$ python -q
>>> import numpy as np
>>> from numpy import linalg as LA
>>> np.set_printoptions(suppress=True, linewidth=200)
>>> E = np.load("case1.npy")
>>> E
array([[ 0,  0, -4],
       [ 0,  5,  0],
       [-6,  0,  0]])
>>> # splits into 2 blocks
>>> O = E.astype(float).copy()
>>> for j in range(3):
...     O[:, j] -= O[:, :j] @ (O[:, :j].T @ O[:, j])
...     O[:, j] /= LA.norm(O[:, j])
... 
>>> O.T @ O
array([[1., 0., 0.],
       [0., 1., 0.],
       [0., 0., 1.]])
>>> np.round(LA.norm(E, axis=0), 1)
array([6., 5., 4.])
>>> np.round(LA.pinv(E), 1)
array([[ 0. ,  0. , -0.2],
       [ 0. ,  0.2,  0. ],
       [-0.2,  0. ,  0. ]])
>>> np.round(LA.svd(E, compute_uv=False), 1)
array([6., 5., 4.])
>>> E @ E.T
array([[16,  0,  0],
       [ 0, 25,  0],
       [ 0,  0, 36]])
>>> w, evecs = LA.eig(E)
>>> np.round(np.sort(LA.eigvals(LA.inv(E))), 1)
array([-0.2,  0.2,  0.2])
>>> np.round(np.sort(LA.eigvals(E @ E)), 1)
array([24., 24., 25.])
>>> vec = np.array([1, 0, 5])
>>> h1 = np.maximum(E @ vec, 0)
>>> np.flatnonzero(h1 > 1e-9)
array([], dtype=int64)
>>> np.round(np.tanh(E @ vec), 1)
array([-1.,  0., -1.])
>>> np.maximum(E @ (3 * vec), 0)
array([0, 0, 0])
>>> T = np.stack([E, 3 * E, E[::-1]])
>>> np.einsum("bij,cij->bc", T, T)
array([[ 77, 231,  25],
       [231, 693,  75],
       [ 25,  75,  77]])
>>> np.round(LA.norm(T, axis=(1, 2)), 1)
array([ 8.8, 26.3,  8.8])
>>> (T @ E.T).shape
(3, 3, 3)
>>> LA.matrix_rank(T)
array([3, 3, 3])
>>> M2 = np.array([[1, 4, 0], [1, 5, 0], [6, 8, 0]])
>>> data = np.triu(M2, 1)
>>> data
array([[0, 4, 0],
       [0, 0, 0],
       [0, 0, 0]])
>>> np.round(LA.norm(data, "nuc"), 1)
np.float64(4.0)
>>> K = np.load("w.npy")
>>> K
array([[ 29.,  10., -35., -40.],
       [ 10.,   8., -14., -16.],
       [-35., -14.,  53.,  56.],
       [-40., -16.,  56.,  68.]])
>>> # symmetric
>>> low = LA.cholesky(K)
>>> np.round(np.diag(low) ** 2, 1)
array([29. ,  4.6,  9.9,  7.1])
>>> np.prod(np.diag(low)) ** 2, round(LA.det(K), 1)
(np.float64(9344.0), np.float64(9344.0))
>>> low.round(1)
array([[ 5.4,  0. ,  0. ,  0. ],
       [ 1.9,  2.1,  0. ,  0. ],
       [-6.5, -0.9,  3.2,  0. ],
       [-7.4, -1. ,  2.2,  2.7]])
>>> np.round(low @ low.T, 1)
array([[ 29.,  10., -35., -40.],
       [ 10.,   8., -14., -16.],
       [-35., -14.,  53.,  56.],
       [-40., -16.,  56.,  68.]])
>>> np.round(K / np.sqrt(np.outer(np.diag(K), np.diag(K))), 1)
array([[ 1. ,  0.7, -0.9, -0.9],
       [ 0.7,  1. , -0.7, -0.7],
       [-0.9, -0.7,  1. ,  0.9],
       [-0.9, -0.7,  0.9,  1. ]])
